% python3 -q
>>> import numpy as np
>>> np.set_printoptions(suppress=True, linewidth=160)
>>> def rd(a):
...     return np.round(a, 3) + 0
... 
>>> W0 = np.load("dump.npy")
>>> W0
array([[-3.,  2., -1.,  0.],
       [ 1.,  2.,  1.,  0.],
       [-2., -2.,  2.,  0.],
       [ 0.,  0.,  0.,  5.]])
>>> (W0 != 0).astype(int)
array([[1, 1, 1, 0],
       [1, 1, 1, 0],
       [1, 1, 1, 0],
       [0, 0, 0, 1]])
>>> rd(np.linalg.det(W0))
np.float64(-140.0)
>>> rd(np.sort(np.linalg.eigvals(W0).real))
array([-3.717,  2.358,  2.358,  5.   ])
>>> f = np.array([-3, 1])
>>> np.cross(W0[3, :3], W0[1, :3])
array([0., 0., 0.])
>>> np.array([np.convolve(row, f, "same") for row in W0])
array([[  9.,  -9.,   5.,  -1.],
       [ -3.,  -5.,  -1.,   1.],
       [  6.,   4.,  -8.,   2.],
       [  0.,   0.,   0., -15.]])
>>> np.convolve(W0[3], f)
array([  0.,   0.,   0., -15.,   5.])
>>> np.polyval(f, W0[3])
array([  1.,   1.,   1., -14.])
>>> print(np.correlate(W0[3], W0[1], "full"))
[ 0.  0.  0.  0.  5. 10.  5.]
>>> J = np.load("mat.npy")
>>> print(J)
[[ 5 -4 -2]
 [-4  5 -4]
 [-2 -4  5]]
>>> T = np.stack([J, -1 * J, J[::-1]])
>>> np.linalg.matrix_rank(T.reshape(3, -1))
np.int64(2)
>>> T.sum(axis=0)
array([[-2, -4,  5],
       [-4,  5, -4],
       [ 5, -4, -2]])
>>> print(rd(np.linalg.norm(T, axis=(1, 2))))
[12.124 12.124 12.124]
>>> T.shape
(3, 3, 3)
>>> np.einsum("bij,cij->bc", T, T)
array([[ 147, -147,   49],
       [-147,  147,  -49],
       [  49,  -49,  147]])
>>> ev, vecs = np.linalg.eigh(J)
>>> np.abs(vecs[:, -1]).round(6).argmax()
np.int64(1)
>>> rd(np.abs(vecs[:, -1]))
array([0.454, 0.766, 0.454])
>>> rd(vecs @ np.diag(ev) @ vecs.T)
array([[ 5., -4., -2.],
       [-4.,  5., -4.],
       [-2., -4.,  5.]])
>>> rd(np.linalg.eigvalsh(J + -3 * np.eye(3)))
array([-4.745,  4.   ,  6.745])
>>> print(ev.sum(), np.trace(J))
15.0 15
>>> rd(np.linalg.eigvalsh(J @ J))
array([ 3.043, 49.   , 94.957])
>>> print((ev > 1e-8).sum(), (ev < -1e-8).sum())
2 1
>>> np.unique(ev.round(6) + 0, return_counts=True)[1]
array([1, 1, 1])
>>> out = J ** -1
Traceback (most recent call last):
  File "<python-input-31>", line 1, in <module>
    out = J ** -1
          ~~^^~~~
ValueError: Integers to negative integer powers are not allowed.
>>> out = np.linalg.inv(J)
>>> rd(np.linalg.inv(out))
array([[ 5., -4., -2.],
       [-4.,  5., -4.],
       [-2., -4.,  5.]])
>>> rd(out)
array([[-0.076, -0.235, -0.218],
       [-0.235, -0.176, -0.235],
       [-0.218, -0.235, -0.076]])
>>> m1 = np.load("block7.npy")
>>> m1
array([[3, 1, 3, 1],
       [2, 2, 2, 2],
       [3, 1, 3, 1],
       [2, 2, 2, 2]])
>>> O, vecs = np.linalg.qr(W0[:, :3])[0], np.linalg.qr(W0[:, 3:])[0]
>>> sig = np.linalg.svd(O.T @ vecs, compute_uv=False)
>>> np.degrees(np.arccos(sig.clip(0, 1)))
array([90.])
>>> rd(np.linalg.norm(O @ O.T - vecs @ vecs.T, 2))
np.float64(1.0)
>>> sig
array([0.])
>>> (sig > 0.9).sum()
np.int64(0)
>>> vec = np.array([3, 4, 2, 2])
>>> h = np.maximum(m1 @ vec, 0)
>>> np.flatnonzero(h > 1e-9)
array([0, 1, 2, 3])
>>> print(m1 * (h > 1e-9)[:, None])
[[3 1 3 1]
 [2 2 2 2]
 [3 1 3 1]
 [2 2 2 2]]
>>> P = np.triu(np.array([[0, 1, -2, -1], [2, 1, 1, 1], [2, 1, 2, 1], [-1, 2, -2, 0]]), 1) + np.eye(4)
>>> out = P @ m1 @ np.linalg.inv(P)
>>> rd(np.linalg.det(out))
np.float64(0.0)
>>> print(np.linalg.matrix_rank(out))
2
>>> np.trace(out), np.trace(m1)
(np.float64(10.0), np.int64(10))
>>> np.kron(np.eye(2, dtype=int), m1)
array([[3, 1, 3, 1, 0, 0, 0, 0],
       [2, 2, 2, 2, 0, 0, 0, 0],
       [3, 1, 3, 1, 0, 0, 0, 0],
       [2, 2, 2, 2, 0, 0, 0, 0],
       [0, 0, 0, 0, 3, 1, 3, 1],
       [0, 0, 0, 0, 2, 2, 2, 2],
       [0, 0, 0, 0, 3, 1, 3, 1],
       [0, 0, 0, 0, 2, 2, 2, 2]])
>>> print(np.einsum("ij,ji->", m1, m1))
68
>>> rd(np.linalg.det(m1.T))
np.float64(0.0)
>>> rd(np.linalg.eigvals(m1))
array([8., 0., 2., 0.])
>>> rd(np.linalg.eigvals(m1).sum().real)
np.float64(10.0)
>>> r = np.linalg.matrix_rank(m1)
>>> r
np.int64(2)
>>> null = np.linalg.svd(m1)[2][r:].T
>>> rd(null @ null.T)
array([[ 0.5,  0. , -0.5,  0. ],
       [ 0. ,  0.5,  0. , -0.5],
       [-0.5,  0. ,  0.5,  0. ],
       [ 0. , -0.5,  0. ,  0.5]])
>>> [int(np.linalg.matrix_rank(np.delete(m1, i, axis=0))) for i in range(4)]
[2, 2, 2, 2]
>>> data = np.loadtxt("test4.csv", delimiter=",")
>>> print(data)
[[-1.  0.  2.  0.]
 [-1. -2.  0.  0.]
 [-3. -2.  1. -2.]
 [-4. -1. -1.  0.]
 [-3. -3. -1.  2.]
 [-1. -3.  1.  4.]
 [-2. -1.  1.  4.]
 [ 0.  1. -1.  5.]
 [ 2.  2.  1.  5.]
 [ 0.  3.  3.  3.]
 [ 0.  5.  4.  2.]
 [-2.  6.  2.  2.]
 [ 0.  4.  0.  1.]
 [ 2.  4. -1.  3.]
 [ 0.  6.  0.  2.]
 [-1.  4.  2.  1.]
 [-1.  3.  0. -1.]]
>>> z = data[:, 1] > np.median(data[:, 1])
>>> f = data[z].mean(axis=0) - data[~z].mean(axis=0)
>>> print(rd(f))
[ 1.194  5.375  0.917 -0.375]
>>> out = np.array([[-1], [3], [-2], [-1]])
>>> cent = np.array([[0, -2, 1, 4, 5, -1]])
>>> rng = np.random.default_rng(354)
>>> F = out @ cent + 0.02 * rng.normal(size=(4, 6))
>>> rd(F)
array([[ -0.035,   1.99 ,  -0.982,  -4.014,  -5.027,   0.992],
       [  0.01 ,  -6.009,   2.994,  11.947,  15.01 ,  -2.983],
       [  0.007,   3.999,  -2.006,  -8.01 , -10.02 ,   2.013],
       [  0.004,   1.997,  -0.993,  -4.01 ,  -5.005,   0.992]])
>>> np.linalg.matrix_rank(F, rtol=0.1)
np.int64(1)
>>> np.linalg.cond(F) > 100
np.True_
>>> T = np.stack([F, 4 * F, F[::-1]])
>>> np.linalg.matrix_rank(T.reshape(3, -1))
np.int64(2)
>>> T.shape
(3, 4, 6)
>>> E = np.load("arr.npy")
>>> E
array([[ -2,   3,   2],
       [ -4,   1,   1],
       [  0,   1,   5],
       [ -2,   1,   0],
       [ -2,   4,   1],
       [ -1,   0,  -4],
       [ -5,  -1,  -4],
       [ -5,  -1,   0],
       [ -6,  -6,  -3],
       [ -3,  -8,   2],
       [ -3,  -9,   5],
       [  1, -10,   4],
       [  5,  -6,   8],
       [  0, -11,   8],
       [ -1, -12,  13],
       [ -3, -10,  10],
       [ -1, -12,  11],
       [  2, -10,  14],
       [  3, -12,  14],
       [  2, -14,  14],
       [ -3, -19,  10],
       [  1, -14,  14],
       [  1, -18,  14],
       [  1, -13,  18],
       [  5, -15,  15],
       [  8, -15,  12]])
>>> out = np.c_[E[:, :1] @ np.array([[3]]), np.array([5, -3, -1, 1, 2, 0, 4, -4, -4, -6, -7, 7, 8, 8, 6, 4, 5, -4, 4, -4, 6, 8, 0, 9, 0, -5])]
>>> out
array([[ -6,   5],
       [-12,  -3],
       [  0,  -1],
       [ -6,   1],
       [ -6,   2],
       [ -3,   0],
       [-15,   4],
       [-15,  -4],
       [-18,  -4],
       [ -9,  -6],
       [ -9,  -7],
       [  3,   7],
       [ 15,   8],
       [  0,   8],
       [ -3,   6],
       [ -9,   4],
       [ -3,   5],
       [  6,  -4],
       [  9,   4],
       [  6,  -4],
       [ -9,   6],
       [  3,   8],
       [  3,   0],
       [  3,   9],
       [ 15,   0],
       [ 24,  -5]])
>>> np.linalg.matrix_rank(out)
np.int64(2)
>>> rd(np.linalg.norm(np.linalg.qr(E)[0].T @ out, axis=0) ** 2 / ((out ** 2).sum(axis=0) + 1e-12))
array([1.   , 0.167])
>>> rd(np.linalg.norm(out - E @ np.linalg.lstsq(E, out)[0], axis=0))
array([ 0.   , 23.824])
>>> np.linalg.matrix_rank(np.c_[E, out])
np.int64(4)
>>> rd(np.linalg.lstsq(E, out[:, 0])[0])
array([3., 0., 0.])
>>> vec = np.array([-3, -2])
>>> target = out @ vec
>>> rd(np.linalg.lstsq(out, target)[0])
array([-3., -2.])
>>> rd(np.linalg.solve(out.T @ out, out.T @ target))
array([-3., -2.])
>>> target = target + 0.1 * rng.normal(size=26)
>>> rd(target)
array([  7.849,  42.026,   2.029,  15.962,  13.924,   8.991,  36.931,  52.934,  62.167,  38.98 ,  40.979, -22.983, -61.069, -15.799,  -3.039,  19.02 ,  -0.937,
        -9.866, -35.01 ,  -9.991,  15.006, -25.046,  -8.966, -26.957, -45.049, -62.088])
>>> coef, *_ = np.linalg.lstsq(out, target)
>>> print(rd(out.T @ (target - out @ coef)))
[0. 0.]
>>> rd(coef)
array([-3.001, -2.   ])
>>> cent = E[[2, 23]].astype(float)
>>> for _ in range(7):
...     z = np.linalg.norm(E[:, None] - cent, axis=-1).argmin(axis=1)
...     cent = np.array([E[z == j].mean(axis=0) for j in range(2)])
... 
>>> z
array([0, 0, 0, 0, 0, 0, 0, 0, 0, 0, 0, 1, 1, 1, 1, 1, 1, 1, 1, 1, 1, 1, 1, 1, 1, 1])
>>> np.abs(cent[1] - cent[0]).argmax()
np.int64(2)
>>> print(rd(cent[1] - cent[0]))
[  4.4   -11.37   11.479]
